In [1]: import numpy as np

In [2]: np.set_printoptions(precision=3, suppress=True, linewidth=200)

In [3]: rng = np.random.default_rng(939)

In [4]: m1 = np.array([[1, -2, 0, 1, 2, 0, 1, 2, 1],
   ...:     [0, 2, -1, 2, 1, 0, 2, 1, 0],
   ...:     [0, 1, -2, 2, 2, 0, 1, 2, 2],
   ...:     [-2, 1, 1, 0, 2, -2, 0, 2, 0],
   ...:     [0, 0, 0, -1, -2, 2, 0, 1, -1],
   ...:     [-2, -2, -1, -2, -1, 1, 2, -2, 1],
   ...:     [1, -1, 1, 0, -1, 2, -1, 2, 0],
   ...:     [2, 0, -1, 0, -1, 0, -2, 0, -2]]) * (rng.random((8, 9)) < 0.3)

In [5]: m1
Out[5]: 
array([[ 0,  0,  0,  1,  0,  0,  0,  2,  0],
       [ 0,  0,  0,  2,  0,  0,  2,  0,  0],
       [ 0,  0, -2,  2,  0,  0,  1,  0,  0],
       [ 0,  0,  0,  0,  0,  0,  0,  0,  0],
       [ 0,  0,  0,  0,  0,  0,  0,  0,  0],
       [ 0,  0,  0, -2, -1,  0,  0,  0,  1],
       [ 0,  0,  0,  0,  0,  0,  0,  0,  0],
       [ 0,  0, -1,  0,  0,  0,  0,  0, -2]])

In [6]: # rows 3 and 4 are equal

In [7]: A2 = np.array([[0, 0],
   ...:     [2, 3],
   ...:     [2, 2],
   ...:     [0, 1],
   ...:     [0, 3],
   ...:     [0, 3],
   ...:     [1, 3],
   ...:     [0, 0],
   ...:     [3, 2]])

In [8]: np.linalg.matrix_rank(np.vstack([m1, A2.T]))
Out[8]: np.int64(7)

In [9]: np.einsum("ik,kj->ij", m1, A2)
Out[9]: 
array([[ 0,  1],
       [ 2,  8],
       [-3,  1],
       [ 0,  0],
       [ 0,  0],
       [ 3, -3],
       [ 0,  0],
       [-8, -6]])

In [10]: np.einsum("ij,ij->i", m1, m1)
Out[10]: array([5, 8, 9, 0, 0, 6, 0, 5])

In [11]: m1 @ A2
Out[11]: 
array([[ 0,  1],
       [ 2,  8],
       [-3,  1],
       [ 0,  0],
       [ 0,  0],
       [ 3, -3],
       [ 0,  0],
       [-8, -6]])

In [12]: A2.T @ m1.T
Out[12]: 
array([[ 0,  2, -3,  0,  0,  3,  0, -8],
       [ 1,  8,  1,  0,  0, -3,  0, -6]])
